>>> import numpy as np
>>> np.set_printoptions(precision=1, suppress=True, linewidth=160)
>>> feats = np.array([[-3.0, 0.0, 0.0, 0.0, 0.0, 0.0],
...     [0.0, 22.0, -25.0, -5.0, 0.0, -10.0],
...     [0.0, -25.0, 22.0, 5.0, 0.0, 10.0],
...     [0.0, -5.0, 5.0, -2.0, 0.0, 2.0],
...     [0.0, 0.0, 0.0, 0.0, -3.0, 0.0],
...     [0.0, -10.0, 10.0, 2.0, 0.0, 1.0]])
>>> ev, evecs = np.linalg.eigh(feats)
>>> x0 = np.array([-2, 1, -1, 0, 2, 3])
>>> evecs * np.maximum(ev, 0) @ evecs.T
array([[  0. ,   0. ,   0. ,   0. ,   0. ,   0. ],
       [  0. ,  23.6, -23.6,  -4.7,   0. ,  -9.5],
       [  0. , -23.6,  23.6,   4.7,   0. ,   9.5],
       [  0. ,  -4.7,   4.7,   0.9,   0. ,   1.9],
       [  0. ,   0. ,   0. ,   0. ,   0. ,   0. ],
       [  0. ,  -9.5,   9.5,   1.9,   0. ,   3.8]])
>>> np.round(evecs * np.abs(ev) @ evecs.T, 1) + 0
array([[  3. ,   0. ,   0. ,   0. ,   0. ,   0. ],
       [  0. ,  25.3, -22.3,  -4.5,   0. ,  -8.9],
       [  0. , -22.3,  25.3,   4.5,   0. ,   8.9],
       [  0. ,  -4.5,   4.5,   3.9,   0. ,   1.8],
       [  0. ,   0. ,   0. ,   0. ,   3. ,   0. ],
       [  0. ,  -8.9,   8.9,   1.8,   0. ,   6.6]])
>>> np.abs(feats).sum(axis=1).max(), np.abs(ev).max()
(np.float64(62.0), np.float64(52.0))
>>> x0 @ feats @ x0
np.float64(-41.0)
>>> J = np.load("mat.npy")
>>> J
array([[-3.4,  2.9,  1.5],
       [ 5.5, -4.3, -3.5],
       [ 5.3, -4. , -2.8],
       [ 6.8, -4.6, -3.9],
       [-2.4,  1.6,  1.7],
       [-1.7,  1.3,  1. ],
       [ 1.9, -0.9, -1.4],
       [ 0.5,  0.3,  0.4],
       [-5.1,  4.2,  3.1],
       [-5.8,  4.1,  3.5],
       [-1.9,  1.4,  0.7]])
>>> x0 = np.array([0, -1, -3])
>>> h1 = np.maximum(J @ x0, 0)
>>> np.maximum(J @ (3 * x0), 0)
array([ 0. , 44.4, 37.2, 48.9,  0. ,  0. , 15.3,  0. ,  0. ,  0. ,  0. ])
>>> np.flatnonzero(h1 > 1e-9)
array([1, 2, 3, 6])
>>> np.maximum(J @ x0, 0) - np.maximum(-J @ x0, 0)
array([ -7.4,  14.8,  12.4,  16.3,  -6.7,  -4.3,   5.1,  -1.5, -13.5, -14.6,  -3.5])
>>> np.tanh(J @ x0)
array([-1. ,  1. ,  1. ,  1. , -1. , -1. ,  1. , -0.9, -1. , -1. , -1. ])
>>> rng = np.random.default_rng(920244)
>>> Y = J + rng.integers(-2, 3, (11, 1)) @ rng.integers(-2, 3, (1, 3))
>>> Y
array([[-1.4,  3.9,  2.5],
       [ 5.5, -4.3, -3.5],
       [ 5.3, -4. , -2.8],
       [ 8.8, -3.6, -2.9],
       [-4.4,  0.6,  0.7],
       [-3.7,  0.3,  0. ],
       [-2.1, -2.9, -3.4],
       [-3.5, -1.7, -1.6],
       [-3.1,  5.2,  4.1],
       [-1.8,  6.1,  5.5],
       [-1.9,  1.4,  0.7]])
>>> np.abs(Y - J).sum(axis=1)
array([4., 0., 0., 4., 4., 4., 8., 8., 4., 8., 0.])
>>> np.round(np.linalg.svd(Y - J, compute_uv=False), 1) + 0
array([10.1,  0. ,  0. ])
>>> X = np.load("arr.npy")
>>> X
array([[0, 0, 0, 0, 0],
       [0, 0, 1, 1, 1],
       [0, 1, 0, 1, 1],
       [0, 1, 1, 0, 1],
       [0, 1, 1, 1, 0]])
>>> W1 = np.array([[1, 0, 2, 1, 3],
...     [2, 2, 0, 1, 2],
...     [3, 3, 0, 2, 3],
...     [3, 3, 2, 1, 2],
...     [2, 0, 0, 2, 2]])
>>> c = np.array([2, 8, 2, 2, 7])
>>> H = np.maximum(X @ W1 + c, 0)
>>> (H > 0).astype(int)
array([[1, 1, 1, 1, 1],
       [1, 1, 1, 1, 1],
       [1, 1, 1, 1, 1],
       [1, 1, 1, 1, 1],
       [1, 1, 1, 1, 1]])
>>> basis = np.array([[2, 5, 9], [5, 3, 8], [4, 3, 0], [6, 2, 4], [1, 3, 2]])
>>> W1 @ basis
array([[19, 22, 19],
       [22, 24, 42],
       [36, 37, 65],
       [37, 38, 59],
       [18, 20, 30]])
>>> r = np.linalg.matrix_rank(X)
>>> r
np.int64(4)
>>> ns = np.linalg.svd(X)[2][r:].T
>>> [int(np.linalg.matrix_rank(np.delete(X, i, axis=0))) for i in range(5)]
[4, 3, 3, 3, 3]
>>> [int(np.linalg.matrix_rank(X[:, :j + 1])) for j in range(5)]
[0, 1, 2, 3, 4]
>>> ns @ ns.T
array([[1., 0., 0., 0., 0.],
       [0., 0., 0., 0., 0.],
       [0., 0., 0., 0., 0.],
       [0., 0., 0., 0., 0.],
       [0., 0., 0., 0., 0.]])
>>> X @ ns
array([[0.],
       [0.],
       [0.],
       [0.],
       [0.]])
>>> W0 = np.load("data.npy")
>>> W0
array([[ 3,  3, -3, -3,  2,  0,  3],
       [-3,  3, -3, -2,  0, -2,  3],
       [ 2,  0,  2, -1,  0, -2, -3],
       [-3,  0,  3,  3,  0,  0,  3],
       [ 0, -3, -2, -2, -2,  3,  0],
       [-3,  0,  3,  3,  0,  0,  3]])
>>> round(np.linalg.norm(W0, 2) / np.linalg.norm(W0), 1)
np.float64(0.7)
>>> np.argsort(-np.linalg.norm(W0, axis=0).round(6), kind="stable")[:3]
array([6, 2, 0])
>>> [round(float(x), 1) for x in np.linalg.svd(W0, compute_uv=False)[:3]]
[9.7, 8.4, 5.9]
>>> r = np.linalg.matrix_rank(W0)
>>> r
np.int64(5)
>>> ns = np.linalg.svd(W0)[2][r:].T
>>> np.round(W0 @ ns, 1) + 0
array([[0., 0.],
       [0., 0.],
       [0., 0.],
       [0., 0.],
       [0., 0.],
       [0., 0.]])
>>> np.allclose(W0 @ ns, 0)
True
>>> np.round(ns @ ns.T, 1) + 0
array([[ 0.2,  0. , -0.1,  0.2, -0.3, -0.2,  0.1],
       [ 0. ,  0.5,  0.1,  0. , -0.3,  0.3, -0.1],
       [-0.1,  0.1,  0.1, -0.1,  0.1,  0.2, -0.1],
       [ 0.2,  0. , -0.1,  0.2, -0.2, -0.2,  0.1],
       [-0.3, -0.3,  0.1, -0.2,  0.7,  0. , -0.1],
       [-0.2,  0.3,  0.2, -0.2,  0. ,  0.4, -0.2],
       [ 0.1, -0.1, -0.1,  0.1, -0.1, -0.2,  0.1]])
>>> ns.shape
(7, 2)
>>> W1 = np.array([[0, 4, 4, 5, 4],
...     [4, 1, 5, 5, 5],
...     [3, 1, 5, 1, 2],
...     [1, 0, 3, 0, 2],
...     [1, 4, 3, 2, 3],
...     [2, 2, 4, 1, 0],
...     [4, 0, 5, 4, 0]])
>>> c = np.array([-3, 0, 1, 1, 3])
>>> H = np.maximum(W0 @ W1 + c, 0)
>>> np.linalg.matrix_rank(H)
np.int64(4)
>>> H
array([[11, 20, 25, 44, 24],
       [ 6,  0,  0,  8,  0],
       [ 0,  6,  0,  0, 13],
       [21,  0, 28,  1,  3],
       [ 0,  0,  0,  0,  0],
       [21,  0, 28,  1,  3]])
>>> (H > 0).astype(int)
array([[1, 1, 1, 1, 1],
       [1, 0, 0, 1, 0],
       [0, 1, 0, 0, 1],
       [1, 0, 1, 1, 1],
       [0, 0, 0, 0, 0],
       [1, 0, 1, 1, 1]])
>>> basis = np.array([[-2, 1, 0], [-2, 1, -2], [2, -2, 2], [0, 1, 0], [-1, -2, -1]])
>>> H @ basis
array([[-36, -23, -14],
       [-12,  14,   0],
       [-25, -20, -25],
       [ 11, -40,  53],
       [  0,   0,   0],
       [ 11, -40,  53]])
>>> (H @ basis).round(6).argmax(axis=1)
array([2, 1, 1, 2, 0, 2])
